$ python3 -q
>>> import numpy as np
>>> import numpy.linalg as la
>>> np.set_printoptions(suppress=True, linewidth=100)
>>> tidy = lambda a: np.round(a, 1) + 0
>>> E = np.loadtxt("case12.csv", delimiter=",")
>>> E
array([[   1.,   -1.,    1.,   -1.],
       [   1.,    0.,    0.,    0.],
       [   1.,    1.,    1.,    1.],
       [   1.,    2.,    4.,    8.],
       [   1.,    3.,    9.,   27.],
       [   1.,    4.,   16.,   64.],
       [   1.,    5.,   25.,  125.],
       [   1.,    6.,   36.,  216.],
       [   1.,    7.,   49.,  343.],
       [   1.,    8.,   64.,  512.],
       [   1.,    9.,   81.,  729.],
       [   1.,   10.,  100., 1000.],
       [   1.,   11.,  121., 1331.]])
>>> # column 3 dominates
>>> x = np.array([6, 3, 7, 4])
>>> la.norm(E @ x) <= la.norm(E, 2) * la.norm(x) + 1e-9
np.True_
>>> print(E @ x)
[   6.    6.   20.   72.  186.  386.  696. 1140. 1742. 2526. 3516. 4736. 6210.]
>>> print(np.einsum("ij,j->i", E, x))
[   6.    6.   20.   72.  186.  386.  696. 1140. 1742. 2526. 3516. 4736. 6210.]
>>> print((E * x).sum(axis=1))
[   6.    6.   20.   72.  186.  386.  696. 1140. 1742. 2526. 3516. 4736. 6210.]
>>> E * x
array([[   6.,   -3.,    7.,   -4.],
       [   6.,    0.,    0.,    0.],
       [   6.,    3.,    7.,    4.],
       [   6.,    6.,   28.,   32.],
       [   6.,    9.,   63.,  108.],
       [   6.,   12.,  112.,  256.],
       [   6.,   15.,  175.,  500.],
       [   6.,   18.,  252.,  864.],
       [   6.,   21.,  343., 1372.],
       [   6.,   24.,  448., 2048.],
       [   6.,   27.,  567., 2916.],
       [   6.,   30.,  700., 4000.],
       [   6.,   33.,  847., 5324.]])
>>> la.cond(E) > 100
np.True_
>>> la.matrix_rank(E, rtol=0.1)
np.int64(1)
>>> np.argsort(-la.norm(E, axis=0).round(6), kind="stable")[:3]
array([3, 2, 1])
>>> [round(float(x), 1) for x in la.svd(E, compute_uv=False)[:3]]
[1946.6, 34.0, 2.7]
>>> def softmax(z):
...     e = np.exp(z - z.max(axis=-1, keepdims=True))
...     return e / e.sum(axis=-1, keepdims=True)
... 
>>> tidy(softmax(E).sum(axis=1))
array([1., 1., 1., 1., 1., 1., 1., 1., 1., 1., 1., 1., 1.])
>>> att = E @ E.T / np.sqrt(4)
>>> softmax(att).round(6).argmax(axis=1)
array([ 0,  0, 12, 12, 12, 12, 12, 12, 12, 12, 12, 12, 12])
>>> M = np.load("m.npy")
>>> M
array([[ 33,   7, -11,  15,  13,   5,  -8,  -6,  -1],
       [  7,  30,  -6,  16,  -5,  -3,   0,   6,   5],
       [-11,  -6,  21,  -2,  -9,  -9,   9,  -4,   4],
       [ 15,  16,  -2,  25,   6,   0,   0,  -4,   3],
       [ 13,  -5,  -9,   6,  30,  10,   6,  -2, -13],
       [  5,  -3,  -9,   0,  10,  20,  -2,   5,   2],
       [ -8,   0,   9,   0,   6,  -2,  22,   4, -10],
       [ -6,   6,  -4,  -4,  -2,   5,   4,  24,   4],
       [ -1,   5,   4,   3, -13,   2, -10,   4,  24]])
>>> vals, V = la.eigh(M)
>>> print(tidy(vals.sum()), np.trace(M))
229.0 229
>>> print(tidy(V.T @ V))
[[1. 0. 0. 0. 0. 0. 0. 0. 0.]
 [0. 1. 0. 0. 0. 0. 0. 0. 0.]
 [0. 0. 1. 0. 0. 0. 0. 0. 0.]
 [0. 0. 0. 1. 0. 0. 0. 0. 0.]
 [0. 0. 0. 0. 1. 0. 0. 0. 0.]
 [0. 0. 0. 0. 0. 1. 0. 0. 0.]
 [0. 0. 0. 0. 0. 0. 1. 0. 0.]
 [0. 0. 0. 0. 0. 0. 0. 1. 0.]
 [0. 0. 0. 0. 0. 0. 0. 0. 1.]]
>>> tidy(vals)
array([ 2.4,  4.6,  7.1, 11. , 19. , 33.5, 35.5, 50.3, 65.6])
>>> print(tidy(la.eigvalsh(M @ M)))
[   5.6   21.6   49.8  121.6  362.1 1124.  1258.2 2529.9 4300.2]
>>> print(tidy(la.eigvalsh(M + 2 * np.eye(9))))
[ 4.4  6.6  9.1 13.  21.  35.5 37.5 52.3 67.6]
>>> tidy(la.svd(M, compute_uv=False))
array([65.6, 50.3, 35.5, 33.5, 19. , 11. ,  7.1,  4.6,  2.4])
>>> tidy(V.T @ M @ V)
array([[ 2.4,  0. ,  0. ,  0. ,  0. ,  0. ,  0. ,  0. ,  0. ],
       [ 0. ,  4.6,  0. ,  0. ,  0. ,  0. ,  0. ,  0. ,  0. ],
       [ 0. ,  0. ,  7.1,  0. ,  0. ,  0. ,  0. ,  0. ,  0. ],
       [ 0. ,  0. ,  0. , 11. ,  0. ,  0. ,  0. ,  0. ,  0. ],
       [ 0. ,  0. ,  0. ,  0. , 19. ,  0. ,  0. ,  0. ,  0. ],
       [ 0. ,  0. ,  0. ,  0. ,  0. , 33.5,  0. ,  0. ,  0. ],
       [ 0. ,  0. ,  0. ,  0. ,  0. ,  0. , 35.5,  0. ,  0. ],
       [ 0. ,  0. ,  0. ,  0. ,  0. ,  0. ,  0. , 50.3,  0. ],
       [ 0. ,  0. ,  0. ,  0. ,  0. ,  0. ,  0. ,  0. , 65.6]])
>>> x = np.array([4, -1, 1, 1, 2, 0, 0, 4, 4])
>>> a = np.maximum(M @ x, 0)
>>> a
array([127,  42,   0,  75,  54,  62,   0,  70,  84])
>>> np.maximum(M @ (3 * x), 0)
array([381, 126,   0, 225, 162, 186,   0, 210, 252])
>>> print(np.tanh(M @ x))
[ 1.  1. -1.  1.  1.  1. -1.  1.  1.]
>>> x = np.ones(9)
>>> for _ in range(4):
...     x = M @ x
...     x /= la.norm(x)
...     print(round(x @ M @ x, 1))
... 
52.0
61.6
64.2
65.0
>>> tidy(x)
array([ 0.6,  0.4, -0.3,  0.5,  0.4,  0.2, -0.1,  0. ,  0. ])
>>> out = M / np.sqrt((M ** 2).mean(axis=1, keepdims=True))
>>> la.matrix_rank(out) == la.matrix_rank(M)
np.True_
>>> J = np.loadtxt("layer2.csv", delimiter=",")
>>> J
array([[  57.6, -139.6,  -39.6, -159.6,  -38.2,  -41.5, -181.4,  121.6,  -99.2],
       [  61.3, -140.8,  -40.5, -159.3,  -40.5,  -39. , -178.9,  120.1,  -99.8],
       [  60.6, -140. ,  -40.4, -160.4,  -38.5,  -38.3, -180.4,  119.9,  -97.2],
       [  60.9, -142. ,  -39.5, -158.1,  -40.5,  -40. , -179.2,  119.8, -100.1],
       [  60.4, -141. ,  -40.8, -159.8,  -39.2,  -40.5, -179.2,  120.5, -100.2],
       [  59.6, -139.5,  -39.4, -161.9,  -39.2,  -40. , -180. ,  118.8,  -99.2],
       [  59. , -141.8,  -39.1, -159.9,  -39.7,  -40.3, -179.3,  119. ,  -99. ],
       [  60.1, -138.5,  -41. , -160.4,  -38.9,  -39.1, -179.7,  121.7, -101.1],
       [  60.2, -139.7,  -39.9, -160. ,  -38.5,  -38.6, -179.9,  119.9,  -99.6],
       [  60.8, -140.4,  -40.9, -161.7,  -39.6,  -41.2, -180. ,  119.2,  -99.1],
       [  61.9, -139.5,  -41.9, -161.5,  -39.4,  -41.1, -180.7,  118.5,  -98.6],
       [  62.1, -141. ,  -39.5, -160.2,  -41.4,  -40.9, -181.4,  120.1,  -98.1],
       [  59.2, -140.2,  -40. , -160.5,  -39.2,  -38.9, -178. ,  120.1, -100.3],
       [  61.2, -138.4,  -41.7, -159.8,  -38.2,  -41.8, -179.5,  119.5,  -99. ],
       [  61. , -140.3,  -40. , -160.5,  -40.3,  -40.5, -180.8,  118.6,  -98.5],
       [  62. , -140.9,  -41.6, -161.8,  -40.1,  -39.3, -180.3,  121.2,  -99.9],
       [  59.9, -141.1,  -40.6, -160.1,  -41.6,  -39.8, -179.3,  119.4,  -99.5],
       [  60.6, -140.8,  -41. , -159.4,  -40.7,  -39.4, -178.8,  121. ,  -99. ],
       [  61.2, -140.3,  -39.1, -158.2,  -40.9,  -39.1, -179.9,  119.7, -101.3],
       [  59.7, -140.5,  -41.7, -160.5,  -39.5,  -38.5, -180. ,  121.5, -101.3],
       [  59.6, -139.2,  -36.2, -160.1,  -39.8,  -40.2, -179.8,  119.6, -100. ],
       [  60.9, -140.1,  -40.5, -160.8,  -41.3,  -40.7, -179.3,  119.7, -100. ],
       [  59.7, -139.6,  -39.2, -159.9,  -40. ,  -38.8, -179.8,  119.8,  -99.2],
       [  59.4, -139.2,  -40. , -161.3,  -40.9,  -40.4, -179.8,  122.5, -101.6],
       [  60.5, -140.5,  -40.9, -160.7,  -39.7,  -40.3, -179.9,  118.2,  -98.7],
       [  59.6, -140.3,  -42.4, -160. ,  -41.2,  -40.5, -182. ,  120.4, -101.1],
       [  60.4, -141. ,  -38.8, -159.3,  -40.6,  -39.3, -178.7,  119.3,  -99.9],
       [  59.8, -141. ,  -40.6, -160.7,  -39.3,  -41. , -179.9,  120.2, -100.2],
       [  60.5, -138.5,  -38.6, -158.8,  -39.5,  -40.1, -181. ,  121.7, -100.3],
       [  59.9, -140.2,  -41.3, -160.7,  -39.7,  -40.6, -181.1,  120. ,  -99.9],
       [  59.6, -139.1,  -41.1, -159.4,  -40.6,  -39.3, -180. ,  119.3,  -99.8],
       [  59. , -141.5,  -40.3, -160.3,  -41.3,  -39.1, -180.3,  121.1, -100.8],
       [  58.8, -140.7,  -39.2, -158.9,  -40.4,  -43.3, -179.1,  118. ,  -99.1],
       [  59.8, -139.5,  -39.5, -160.6,  -39.7,  -39.3, -179.1,  119.6,  -99.7],
       [  59.4, -140.8,  -39. , -160.9,  -41.6,  -40.2, -179.8,  119.4,  -99.5],
       [  59.3, -139.5,  -39.3, -159.9,  -41.9,  -39.6, -180.8,  118.8, -103. ],
       [  60.6, -140.3,  -41.2, -158.5,  -37.4,  -41.4, -178.5,  120.8, -100.6],
       [  60. , -140. ,  -40.3, -159.2,  -39. ,  -38.5, -178.7,  119.1,  -97.3]])
>>> G = np.cov(J, rowvar=False)
>>> print(tidy(np.corrcoef(J[:, 1], J[:, 4])[0, 1]))
0.4
>>> tidy(np.corrcoef(J.T))
array([[ 1. , -0.1, -0.3, -0.1,  0. ,  0. ,  0. , -0.1,  0.2],
       [-0.1,  1. ,  0. , -0.1,  0.4,  0. , -0.2,  0.1, -0.1],
       [-0.3,  0. ,  1. ,  0.2, -0.2,  0. ,  0.1, -0.2,  0. ],
       [-0.1, -0.1,  0.2,  1. ,  0. ,  0. ,  0.3,  0. , -0.1],
       [ 0. ,  0.4, -0.2,  0. ,  1. , -0.1,  0.2,  0.1,  0.3],
       [ 0. ,  0. ,  0. ,  0. , -0.1,  1. ,  0.2,  0.2, -0.1],
       [ 0. , -0.2,  0.1,  0.3,  0.2,  0.2,  1. , -0.1,  0.1],
       [-0.1,  0.1, -0.2,  0. ,  0.1,  0.2, -0.1,  1. , -0.4],
       [ 0.2, -0.1,  0. , -0.1,  0.3, -0.1,  0.1, -0.4,  1. ]])
>>> tidy(J.std(axis=0))
array([0.9, 0.9, 1.1, 0.9, 1.1, 1.1, 0.9, 1. , 1.1])
>>> np.argsort(-J.std(axis=0).round(6), kind="stable")
array([2, 8, 5, 4, 7, 0, 3, 6, 1])
>>> np.argwhere(np.triu(np.abs(np.corrcoef(J.T)) > 0.8, 1))
array([], shape=(0, 2), dtype=int64)
>>> tidy(np.median(J, axis=0))
array([  60. , -140.3,  -40.3, -160.1,  -39.8,  -40. , -179.9,  119.8,  -99.8])
>>> labels = J[:, 1] > np.median(J[:, 1])
>>> u = J[labels].mean(axis=0) - J[~labels].mean(axis=0)
>>> tidy(u)
array([-0.4,  1.4,  0.3, -0.3,  0.7,  0.4, -0.2,  0.1,  0.1])
>>> print(labels.astype(int))
[1 0 1 0 0 1 0 1 1 0 1 0 1 1 0 0 0 0 0 0 1 1 1 1 0 0 0 0 1 1 1 0 0 1 0 1 0 1]
>>> np.argsort(-np.abs(u).round(6), kind="stable")
array([1, 4, 0, 5, 2, 3, 6, 7, 8])
>>> tidy((((J - J.mean(axis=0)) @ u > 0) == labels).mean())
np.float64(0.9)
>>> Ac = J - J.mean(axis=0)
>>> V = la.svd(Ac)[2][:1]
>>> out = Ac - Ac @ V.T @ V
>>> print(tidy(np.cov(Ac @ V.T, rowvar=False)))
1.9
>>> tidy(la.norm(out) / la.norm(Ac))
np.float64(0.9)
>>> Ac = J - J.mean(axis=0)
>>> Uu, sig, VT = la.svd(Ac, full_matrices=False)
>>> tidy(Ac.mean(axis=0))
array([0., 0., 0., 0., 0., 0., 0., 0., 0.])
>>> tidy(VT[0] * np.sign(VT[0, np.abs(VT[0]).argmax()]))
array([ 0.3,  0. , -0.2, -0.1,  0.3, -0.3,  0.1, -0.5,  0.7])
>>> print(la.matrix_rank(Ac))
9
>>> tidy(np.abs(VT[-1]))
array([0.2, 0.5, 0.2, 0.1, 0.5, 0.1, 0.4, 0.3, 0.4])
>>> tidy(sig)
array([8.5, 8.1, 7.2, 6.8, 6. , 5.1, 4.8, 4.2, 3.2])
>>> mat = -3 * np.eye(11) + np.eye(11, k=1)
>>> mat
array([[-3.,  1.,  0.,  0.,  0.,  0.,  0.,  0.,  0.,  0.,  0.],
       [ 0., -3.,  1.,  0.,  0.,  0.,  0.,  0.,  0.,  0.,  0.],
       [ 0.,  0., -3.,  1.,  0.,  0.,  0.,  0.,  0.,  0.,  0.],
       [ 0.,  0.,  0., -3.,  1.,  0.,  0.,  0.,  0.,  0.,  0.],
       [ 0.,  0.,  0.,  0., -3.,  1.,  0.,  0.,  0.,  0.,  0.],
       [ 0.,  0.,  0.,  0.,  0., -3.,  1.,  0.,  0.,  0.,  0.],
       [ 0.,  0.,  0.,  0.,  0.,  0., -3.,  1.,  0.,  0.,  0.],
       [ 0.,  0.,  0.,  0.,  0.,  0.,  0., -3.,  1.,  0.,  0.],
       [ 0.,  0.,  0.,  0.,  0.,  0.,  0.,  0., -3.,  1.,  0.],
       [ 0.,  0.,  0.,  0.,  0.,  0.,  0.,  0.,  0., -3.,  1.],
       [ 0.,  0.,  0.,  0.,  0.,  0.,  0.,  0.,  0.,  0., -3.]])
>>> # triangular
>>> out = la.inv(mat)
>>> tidy(la.slogdet(mat)[0])
np.float64(-1.0)
>>> np.allclose(out, mat.T)
False
>>> (np.abs(out) > 1e-9).astype(int)
array([[1, 1, 1, 1, 1, 1, 1, 1, 1, 1, 1],
       [0, 1, 1, 1, 1, 1, 1, 1, 1, 1, 1],
       [0, 0, 1, 1, 1, 1, 1, 1, 1, 1, 1],
       [0, 0, 0, 1, 1, 1, 1, 1, 1, 1, 1],
       [0, 0, 0, 0, 1, 1, 1, 1, 1, 1, 1],
       [0, 0, 0, 0, 0, 1, 1, 1, 1, 1, 1],
       [0, 0, 0, 0, 0, 0, 1, 1, 1, 1, 1],
       [0, 0, 0, 0, 0, 0, 0, 1, 1, 1, 1],
       [0, 0, 0, 0, 0, 0, 0, 0, 1, 1, 1],
       [0, 0, 0, 0, 0, 0, 0, 0, 0, 1, 1],
       [0, 0, 0, 0, 0, 0, 0, 0, 0, 0, 1]])
>>> tidy(out)
array([[-0.3, -0.1,  0. ,  0. ,  0. ,  0. ,  0. ,  0. ,  0. ,  0. ,  0. ],
       [ 0. , -0.3, -0.1,  0. ,  0. ,  0. ,  0. ,  0. ,  0. ,  0. ,  0. ],
       [ 0. ,  0. , -0.3, -0.1,  0. ,  0. ,  0. ,  0. ,  0. ,  0. ,  0. ],
       [ 0. ,  0. ,  0. , -0.3, -0.1,  0. ,  0. ,  0. ,  0. ,  0. ,  0. ],
       [ 0. ,  0. ,  0. ,  0. , -0.3, -0.1,  0. ,  0. ,  0. ,  0. ,  0. ],
       [ 0. ,  0. ,  0. ,  0. ,  0. , -0.3, -0.1,  0. ,  0. ,  0. ,  0. ],
       [ 0. ,  0. ,  0. ,  0. ,  0. ,  0. , -0.3, -0.1,  0. ,  0. ,  0. ],
       [ 0. ,  0. ,  0. ,  0. ,  0. ,  0. ,  0. , -0.3, -0.1,  0. ,  0. ],
       [ 0. ,  0. ,  0. ,  0. ,  0. ,  0. ,  0. ,  0. , -0.3, -0.1,  0. ],
       [ 0. ,  0. ,  0. ,  0. ,  0. ,  0. ,  0. ,  0. ,  0. , -0.3, -0.1],
       [ 0. ,  0. ,  0. ,  0. ,  0. ,  0. ,  0. ,  0. ,  0. ,  0. , -0.3]])
